% ipython --no-banner

In [1]: import numpy as np

In [2]: import numpy.linalg as la

In [3]: np.set_printoptions(precision=1, suppress=True, linewidth=160)

In [4]: rd = lambda a: np.round(a, 1) + 0

In [5]: M = np.load("mat.npy")

In [6]: M
Out[6]: 
array([[4., 3., 0., 3., 3., 0., 0., 0., 0., 0., 0., 3., 3., 0.],
       [3., 4., 0., 3., 3., 0., 0., 0., 0., 0., 0., 3., 3., 0.],
       [0., 0., 4., 0., 0., 3., 3., 3., 3., 3., 3., 0., 0., 3.],
       [3., 3., 0., 4., 3., 0., 0., 0., 0., 0., 0., 3., 3., 0.],
       [3., 3., 0., 3., 4., 0., 0., 0., 0., 0., 0., 3., 3., 0.],
       [0., 0., 3., 0., 0., 4., 3., 3., 3., 3., 3., 0., 0., 3.],
       [0., 0., 3., 0., 0., 3., 4., 3., 3., 3., 3., 0., 0., 3.],
       [0., 0., 3., 0., 0., 3., 3., 4., 3., 3., 3., 0., 0., 3.],
       [0., 0., 3., 0., 0., 3., 3., 3., 4., 3., 3., 0., 0., 3.],
       [0., 0., 3., 0., 0., 3., 3., 3., 3., 4., 3., 0., 0., 3.],
       [0., 0., 3., 0., 0., 3., 3., 3., 3., 3., 4., 0., 0., 3.],
       [3., 3., 0., 3., 3., 0., 0., 0., 0., 0., 0., 4., 3., 0.],
       [3., 3., 0., 3., 3., 0., 0., 0., 0., 0., 0., 3., 4., 0.],
       [0., 0., 3., 0., 0., 3., 3., 3., 3., 3., 3., 0., 0., 4.]])

In [7]: f, r1 = M[13], M[11]

In [8]: f @ r1
Out[8]: np.float64(0.0)

In [9]: p = (f @ r1) / (f @ f) * f

In [10]: rd(la.norm(f + r1) ** 2 + la.norm(f - r1) ** 2)
Out[10]: np.float64(280.0)

In [11]: r1 - p
Out[11]: array([3., 3., 0., 3., 3., 0., 0., 0., 0., 0., 0., 4., 3., 0.])

In [12]: p
Out[12]: array([0., 0., 0., 0., 0., 0., 0., 0., 0., 0., 0., 0., 0., 0.])

In [13]: T = np.stack([M, 3 * M, M[::-1]])

In [14]: np.einsum("bij,cij->bc", T, T)
Out[14]: 
array([[ 998., 2994.,  432.],
       [2994., 8982., 1296.],
       [ 432., 1296.,  998.]])

In [15]: la.matrix_rank(T.reshape(3, -1))
Out[15]: np.int64(2)

In [16]: Y = M / np.sqrt((M ** 2).mean(axis=1, keepdims=True))

In [17]: rd(Y[5])
Out[17]: array([0. , 0. , 1.3, 0. , 0. , 1.7, 1.3, 1.3, 1.3, 1.3, 1.3, 0. , 0. , 1.3])

In [18]: la.matrix_rank(Y) == la.matrix_rank(M)
Out[18]: np.True_

In [19]: la.matrix_rank(M - M.mean(axis=1, keepdims=True))
Out[19]: np.int64(13)

In [20]: m1 = np.array([[3, -2, -2, -2, 1, 3, -3],
    ...:     [-2, -3, 0, -2, 3, 0, -3],
    ...:     [1, 2, 2, 1, 3, 2, 3],
    ...:     [-2, 3, 1, 3, -3, 0, -2],
    ...:     [-3, -2, 0, 3, 0, -1, 2]])

In [21]: m1
Out[21]: 
array([[ 3, -2, -2, -2,  1,  3, -3],
       [-2, -3,  0, -2,  3,  0, -3],
       [ 1,  2,  2,  1,  3,  2,  3],
       [-2,  3,  1,  3, -3,  0, -2],
       [-3, -2,  0,  3,  0, -1,  2]])

In [22]: cov = m1.T @ m1

In [23]: la.matrix_rank(cov)
Out[23]: np.int64(5)

In [24]: np.diag(cov)
Out[24]: array([27, 30,  9, 27, 28, 14, 35])

In [25]: np.trace(cov), (m1 ** 2).sum()
Out[25]: (np.int64(170), np.int64(170))

In [26]: (m1 @ m1.T).shape
Out[26]: (5, 5)

In [27]: rd(la.svd(m1, compute_uv=False) ** 2)
Out[27]: array([75. , 39.4, 33.9, 13.6,  8.1])

In [28]: la.matrix_rank(m1)
Out[28]: np.int64(5)

In [29]: m1.sum(axis=1)
Out[29]: array([-2, -7, 14,  0, -1])

In [30]: m1[5]
Traceback (most recent call last):
  Cell In[30], line 1
    m1[5]
IndexError: index 5 is out of bounds for axis 0 with size 5


In [31]: m1.mean(axis=0)
Out[31]: array([-0.6, -0.4,  0.2,  0.6,  0.8,  0.8, -0.6])

In [32]: E = np.array([[-2, 0, -1, 0], [1, 1, -1, 2], [-2, -2, 2, 0], [1, 1, 1, -2]])

In [33]: E
Out[33]: 
array([[-2,  0, -1,  0],
       [ 1,  1, -1,  2],
       [-2, -2,  2,  0],
       [ 1,  1,  1, -2]])

In [34]: U, sv, Vh = la.svd(E, full_matrices=False)

In [35]: rd(np.abs(Vh[0]))
Out[35]: array([0.7, 0.6, 0.5, 0.2])

In [36]: rd(np.cumsum(sv ** 2) / np.sum(sv ** 2))
Out[36]: array([0.5, 0.9, 1. , 1. ])

In [37]: rd(Vh @ Vh.T)
Out[37]: 
array([[1., 0., 0., 0.],
       [0., 1., 0., 0.],
       [0., 0., 1., 0.],
       [0., 0., 0., 1.]])

In [38]: np.abs(U[:, 0]).round(6).argmax()
Out[38]: np.int64(2)

In [39]: (sv > 1e-8).sum()
Out[39]: np.int64(4)

In [40]: rd(np.sqrt((sv ** 2).sum())), rd(la.norm(E))
Out[40]: (np.float64(5.6), np.float64(5.6))

In [41]: U, sv, Vh = la.svd(M)

In [42]: rd(sv)
Out[42]: array([25., 19.,  1.,  1.,  1.,  1.,  1.,  1.,  1.,  1.,  1.,  1.,  1.,  1.])

In [43]: np.argmax(sv[:-1] / (sv[1:] + 1e-6)) + 1
Out[43]: np.int64(2)

In [44]: Y = U[:, :2] @ np.diag(sv[:2]) @ Vh[:2]

In [45]: la.matrix_rank(M, rtol=0.05)
Out[45]: np.int64(2)

In [46]: rd(la.norm(M - Y, 2)), rd(sv[2])
Out[46]: (np.float64(1.0), np.float64(1.0))

In [47]: la.matrix_rank(Y)
Out[47]: np.int64(2)

In [48]: rd(np.abs(M - Y).max())
Out[48]: np.float64(0.9)

In [49]: F = np.loadtxt("out8.csv", delimiter=",")

In [50]: F
Out[50]: 
array([[0., 0., 1., 0., 0., 0., 0., 0.],
       [0., 0., 0., 0., 0., 1., 0., 1.],
       [1., 0., 0., 0., 0., 0., 0., 0.],
       [0., 0., 0., 0., 1., 0., 1., 0.],
       [0., 0., 0., 1., 0., 0., 1., 0.],
       [0., 1., 0., 0., 0., 0., 0., 1.],
       [0., 0., 0., 1., 1., 0., 0., 0.],
       [0., 1., 0., 0., 0., 1., 0., 0.]])

In [51]: [round(float(la.det(F[:i, :i])), 2) + 0 for i in range(1, 9)]
Out[51]: [0.0, 0.0, 0.0, 0.0, 0.0, -1.0, 2.0, -4.0]
